% python3 -q
>>> import numpy as np
>>> np.set_printoptions(precision=2, suppress=True, linewidth=140, sign=" ")
>>> rnd = lambda a: np.round(a, 2) + 0
>>> F = np.load("x.npy")
>>> F
array([[-1., -1.,  0.,  0.],
       [ 0.,  4.,  0.,  2.],
       [ 0.,  0.,  1.,  2.],
       [ 0.,  0.,  1.,  1.]])
>>> r0 = np.array([-8, -1, -3, 0])
>>> M2 = F + np.outer(r0, np.eye(4)[2])
>>> np.linalg.matrix_rank(M2 - F)
np.int64(1)
>>> M2
array([[-1., -1., -8.,  0.],
       [ 0.,  4., -1.,  2.],
       [ 0.,  0., -2.,  2.],
       [ 0.,  0.,  1.,  1.]])
>>> rnd(np.linalg.det(M2) / np.linalg.det(F)), rnd(1 + np.linalg.solve(F, r0)[2])
(np.float64(4.0), np.float64(4.0))
>>> M2 = np.array([[0, 4, 3], [5, 5, 0], [1, 2, 1], [0, 0, 5]])
>>> np.linalg.matrix_rank(F @ M2)
np.int64(3)
>>> np.einsum("ij,ij->i", F, F)
array([  2.,  20.,   5.,   2.])
>>> M2.T @ F.T
array([[-5., 20.,  1.,  1.],
       [-9., 20.,  2.,  2.],
       [-3., 10., 11.,  6.]])
>>> np.vstack([F, M2.T]).shape
(7, 4)
>>> W0 = np.loadtxt("arr.csv", delimiter=",")
>>> rnd(W0)
array([[ 0.03, -0.1 ,  0.13],
       [-0.1 ,  0.34, -0.46],
       [ 0.13, -0.46,  0.63]])
>>> r = np.linalg.matrix_rank(W0)
>>> r
np.int64(1)
>>> N = np.linalg.svd(W0)[2][r:].T
>>> np.allclose(W0 @ N, 0)
True
>>> vals, vecs = np.linalg.eigvalsh(W0)
Traceback (most recent call last):
  File "<python-input-21>", line 1, in <module>
    vals, vecs = np.linalg.eigvalsh(W0)
    ^^^^^^^^^^
ValueError: too many values to unpack (expected 2)
>>> vals, vecs = np.linalg.eigh(W0)
>>> rnd(vecs @ np.diag(vals) @ vecs.T)
array([[ 0.03, -0.1 ,  0.13],
       [-0.1 ,  0.34, -0.46],
       [ 0.13, -0.46,  0.63]])
>>> rnd(np.linalg.eigvalsh(W0 + -3 * np.eye(3)))
array([-3., -3., -2.])
>>> x0 = np.array([1, 1, 2])
>>> (x0 - W0 @ x0) @ (W0 @ x0)
np.float64(0.0)
>>> rnd(W0 @ W0 @ x0)
array([ 0.2 , -0.68,  0.93])
>>> rnd(W0 @ x0)
array([ 0.2 , -0.68,  0.93])
>>> M2 = np.array([[2, 4], [9, 2]])
>>> C = np.kron(M2, F)
>>> C.shape
(8, 8)
>>> rnd(np.linalg.norm(C, 2)), rnd(np.linalg.norm(M2, 2) * np.linalg.norm(F, 2))
(np.float64(45.61), np.float64(45.61))
>>> rng = np.random.default_rng(590)
>>> K = np.eye(7, dtype=int)[rng.permutation(7)] * np.array([2, 2, -2, 0, 1, 2, 2])
>>> K
array([[ 0,  0, -2,  0,  0,  0,  0],
       [ 0,  2,  0,  0,  0,  0,  0],
       [ 0,  0,  0,  0,  0,  0,  0],
       [ 0,  0,  0,  0,  0,  2,  0],
       [ 0,  0,  0,  0,  1,  0,  0],
       [ 0,  0,  0,  0,  0,  0,  2],
       [ 2,  0,  0,  0,  0,  0,  0]])
>>> K @ K.T
array([[ 4,  0,  0,  0,  0,  0,  0],
       [ 0,  4,  0,  0,  0,  0,  0],
       [ 0,  0,  0,  0,  0,  0,  0],
       [ 0,  0,  0,  4,  0,  0,  0],
       [ 0,  0,  0,  0,  1,  0,  0],
       [ 0,  0,  0,  0,  0,  4,  0],
       [ 0,  0,  0,  0,  0,  0,  4]])
>>> rnd(np.linalg.norm(K, axis=0))
array([ 2.,  2.,  2.,  0.,  1.,  2.,  2.])
>>> print(np.linalg.cond(K) > 100)
True
>>> np.linalg.matrix_rank(K, rtol=0.1)
np.int64(6)
>>> rnd(np.linalg.norm(K, 2) / np.linalg.norm(K))
np.float64(0.44)
>>> [round(float(x), 2) for x in np.linalg.svd(K, compute_uv=False)[:3]]
[2.0, 2.0, 2.0]
>>> z = rng.permutation(7)
>>> z
array([ 4,  2,  0,  5,  6,  3,  1])
>>> M2 = K[z][:, z]
>>> rnd(np.sort(np.abs(np.linalg.eigvals(M2))))
array([ 0.,  0.,  0.,  0.,  0.,  1.,  2.])
>>> np.allclose(M2, K)
False
>>> M2
array([[ 1,  0,  0,  0,  0,  0,  0],
       [ 0,  0,  0,  0,  0,  0,  0],
       [ 0, -2,  0,  0,  0,  0,  0],
       [ 0,  0,  0,  0,  2,  0,  0],
       [ 0,  0,  2,  0,  0,  0,  0],
       [ 0,  0,  0,  2,  0,  0,  0],
       [ 0,  0,  0,  0,  0,  0,  2]])
>>> print(rnd(np.linalg.det(M2)), rnd(np.linalg.det(K[z])))
0.0 0.0
